$ python3 -q
>>> import numpy as np
>>> import numpy.linalg as la
>>> np.set_printoptions(precision=2, suppress=True, linewidth=120, sign=" ")
>>> arr = np.load("mat.npy")
>>> arr
array([[ 1,  2,  1,  2,  1,  2],
       [ 1,  2,  1,  2,  1,  2],
       [ 2,  2,  2,  2,  2,  2],
       [ 1,  2,  1,  2,  1,  2],
       [ 1,  2,  1,  2,  1,  2],
       [ 2,  2,  2,  2,  2,  2]])
>>> U, sigma, VT = la.svd(arr)
>>> np.argmax(sigma[:-1] / (sigma[1:] + 1e-6)) + 1
np.int64(2)
>>> Y = U[:, :2] @ np.diag(sigma[:2]) @ VT[:2]
>>> np.round(la.norm(arr - Y) / la.norm(arr), 2)
np.float64(0.0)
>>> round(np.abs(arr - Y).max(), 2)
np.float64(0.0)
>>> np.round(la.norm(arr - Y, 2), 2), round(float(sigma[2]), 2)
(np.float64(0.0), 0.0)
>>> U, sigma, VT = la.svd(arr)
>>> V = VT[:(sigma > 1e-8).sum()]
>>> rng = np.random.default_rng(26587)
>>> x = arr[5] + -3 * arr[3] + rng.integers(2) * np.eye(6)[4]
>>> x
array([-1., -4., -1., -4., -1., -4.])
>>> la.matrix_rank(np.vstack([arr, x]))
np.int64(2)
>>> np.round(V.T @ V, 2) + 0
array([[ 0.33,  0.  ,  0.33,  0.  ,  0.33,  0.  ],
       [ 0.  ,  0.33,  0.  ,  0.33,  0.  ,  0.33],
       [ 0.33,  0.  ,  0.33,  0.  ,  0.33,  0.  ],
       [ 0.  ,  0.33,  0.  ,  0.33,  0.  ,  0.33],
       [ 0.33,  0.  ,  0.33,  0.  ,  0.33,  0.  ],
       [ 0.  ,  0.33,  0.  ,  0.33,  0.  ,  0.33]])
>>> np.allclose(arr @ arr.T, arr.T @ arr)
False
>>> np.allclose(arr, arr.T)
False
>>> round(float(la.det(arr)), 2)
0.0
>>> arr @ arr
array([[ 12,  18,  12,  18,  12,  18],
       [ 12,  18,  12,  18,  12,  18],
       [ 16,  24,  16,  24,  16,  24],
       [ 12,  18,  12,  18,  12,  18],
       [ 12,  18,  12,  18,  12,  18],
       [ 16,  24,  16,  24,  16,  24]])
>>> (arr + arr.T) / 2
array([[ 1. ,  1.5,  1.5,  1.5,  1. ,  2. ],
       [ 1.5,  2. ,  1.5,  2. ,  1.5,  2. ],
       [ 1.5,  1.5,  2. ,  1.5,  1.5,  2. ],
       [ 1.5,  2. ,  1.5,  2. ,  1.5,  2. ],
       [ 1. ,  1.5,  1.5,  1.5,  1. ,  2. ],
       [ 2. ,  2. ,  2. ,  2. ,  2. ,  2. ]])
>>> K = np.load("x.npy")
>>> K
array([[14.25, 15.72, 13.69, 14.09,  0.14],
       [14.73, 15.79, 14.69, 13.45, -0.28],
       [12.65, 16.22, 15.71, 13.4 , -0.53],
       [13.3 , 14.07, 13.99, 15.24,  0.77],
       [14.8 , 16.07, 15.44, 15.19, -0.52],
       [14.53, 15.94, 13.94, 14.08,  0.93],
       [16.65, 14.84, 13.71, 14.29, -0.35],
       [12.61, 14.17, 14.23, 16.28,  1.25],
       [15.65, 15.95, 14.71, 16.09, -0.63],
       [14.1 , 14.1 , 14.27, 14.07, -1.17],
       [15.35, 14.66, 14.55, 15.76,  1.88],
       [16.21, 15.57, 13.88, 14.26, -0.44],
       [14.33, 15.85, 15.9 , 15.09,  0.44],
       [14.89, 15.18, 13.75, 15.15, -1.28],
       [15.53, 17.17, 15.36, 13.83, -1.31],
       [13.58, 13.48, 16.08, 14.42, -0.73],
       [14.99, 15.05, 16.08, 14.97, -0.73],
       [15.01, 14.39, 16.37, 15.83,  0.12]])
>>> Xc = K - K.mean(axis=0)
>>> V = la.svd(Xc)[2][:1]
>>> Y = Xc - Xc @ V.T @ V
>>> la.norm(Y, axis=1).round(6).argmax()
np.int64(2)
>>> Y.std(axis=0)
array([ 0.73,  0.64,  0.91,  0.73,  0.68])
>>> np.cov(Xc @ V.T, rowvar=False)
array( 1.67)
>>> np.round(np.diag(V.T @ V), 2) + 0
array([ 0.39,  0.29,  0.  ,  0.13,  0.19])
>>> (Xc @ V.T).std(axis=0)
array([ 1.26])
>>> U, sigma, VT = la.svd(K)
>>> np.argmax(sigma[:-1] / (sigma[1:] + 1e-6)) + 1
np.int64(1)
>>> Y = U[:, :1] @ np.diag(sigma[:1]) @ VT[:1]
>>> round(la.norm(K - Y, 2), 2), np.round(sigma[1], 2)
(np.float64(5.13), np.float64(5.13))
>>> proj = K @ la.solve(K.T @ K, K.T)
>>> np.round(la.eigvalsh(proj), 2) + 0
array([ 0.,  0.,  0.,  0.,  0.,  0.,  0.,  0.,  0.,  0.,  0.,  0.,  0.,  1.,  1.,  1.,  1.,  1.])
>>> np.round(np.trace(proj), 2)
np.float64(5.0)
>>> Y = np.c_[K[:, :1] @ np.array([[4]]), np.array([2, 2, 5, 5, 4, 0, 3, 4, 3, 5, 5, 2, 2, 0, 5, 4, 5, 4])]
>>> Y
array([[ 57.  ,   2.  ],
       [ 58.92,   2.  ],
       [ 50.6 ,   5.  ],
       [ 53.2 ,   5.  ],
       [ 59.2 ,   4.  ],
       [ 58.12,   0.  ],
       [ 66.6 ,   3.  ],
       [ 50.44,   4.  ],
       [ 62.6 ,   3.  ],
       [ 56.4 ,   5.  ],
       [ 61.4 ,   5.  ],
       [ 64.84,   2.  ],
       [ 57.32,   2.  ],
       [ 59.56,   0.  ],
       [ 62.12,   5.  ],
       [ 54.32,   4.  ],
       [ 59.96,   5.  ],
       [ 60.04,   4.  ]])
>>> la.matrix_rank(np.c_[K, Y])
np.int64(6)
>>> np.round(la.lstsq(K, Y[:, 0])[0], 2) + 0
array([ 4.,  0.,  0.,  0.,  0.])
>>> la.matrix_rank(Y)
np.int64(2)
>>> D = la.norm(K[:, None] - K[None], axis=-1)
>>> D[:5, :5]
array([[ 0.  ,  1.35,  2.8 ,  2.33,  2.27],
       [ 1.35,  0.  ,  2.37,  3.13,  1.93],
       [ 2.8 ,  2.37,  0.  ,  3.62,  2.81],
       [ 2.33,  3.13,  3.62,  0.  ,  3.17],
       [ 2.27,  1.93,  2.81,  3.17,  0.  ]])
>>> np.unravel_index(D.round(6).argmax(), D.shape)
(np.int64(7), np.int64(14))
>>> W0 = np.diag(np.array([-1, -2, 2, 1, -3, 3, 2, -3, 3]))
>>> W0
array([[-1,  0,  0,  0,  0,  0,  0,  0,  0],
       [ 0, -2,  0,  0,  0,  0,  0,  0,  0],
       [ 0,  0,  2,  0,  0,  0,  0,  0,  0],
       [ 0,  0,  0,  1,  0,  0,  0,  0,  0],
       [ 0,  0,  0,  0, -3,  0,  0,  0,  0],
       [ 0,  0,  0,  0,  0,  3,  0,  0,  0],
       [ 0,  0,  0,  0,  0,  0,  2,  0,  0],
       [ 0,  0,  0,  0,  0,  0,  0, -3,  0],
       [ 0,  0,  0,  0,  0,  0,  0,  0,  3]])
>>> W0.T @ W0
array([[ 1,  0,  0,  0,  0,  0,  0,  0,  0],
       [ 0,  4,  0,  0,  0,  0,  0,  0,  0],
       [ 0,  0,  4,  0,  0,  0,  0,  0,  0],
       [ 0,  0,  0,  1,  0,  0,  0,  0,  0],
       [ 0,  0,  0,  0,  9,  0,  0,  0,  0],
       [ 0,  0,  0,  0,  0,  9,  0,  0,  0],
       [ 0,  0,  0,  0,  0,  0,  4,  0,  0],
       [ 0,  0,  0,  0,  0,  0,  0,  9,  0],
       [ 0,  0,  0,  0,  0,  0,  0,  0,  9]])
>>> la.pinv(W0)
array([[-1.  ,  0.  ,  0.  ,  0.  ,  0.  ,  0.  ,  0.  ,  0.  ,  0.  ],
       [ 0.  , -0.5 ,  0.  ,  0.  ,  0.  ,  0.  ,  0.  ,  0.  ,  0.  ],
       [ 0.  ,  0.  ,  0.5 ,  0.  ,  0.  ,  0.  ,  0.  ,  0.  ,  0.  ],
       [ 0.  ,  0.  ,  0.  ,  1.  ,  0.  ,  0.  ,  0.  ,  0.  ,  0.  ],
       [ 0.  ,  0.  ,  0.  ,  0.  , -0.33,  0.  ,  0.  ,  0.  ,  0.  ],
       [ 0.  ,  0.  ,  0.  ,  0.  ,  0.  ,  0.33,  0.  ,  0.  ,  0.  ],
       [ 0.  ,  0.  ,  0.  ,  0.  ,  0.  ,  0.  ,  0.5 ,  0.  ,  0.  ],
       [ 0.  ,  0.  ,  0.  ,  0.  ,  0.  ,  0.  ,  0.  , -0.33,  0.  ],
       [ 0.  ,  0.  ,  0.  ,  0.  ,  0.  ,  0.  ,  0.  ,  0.  ,  0.33]])
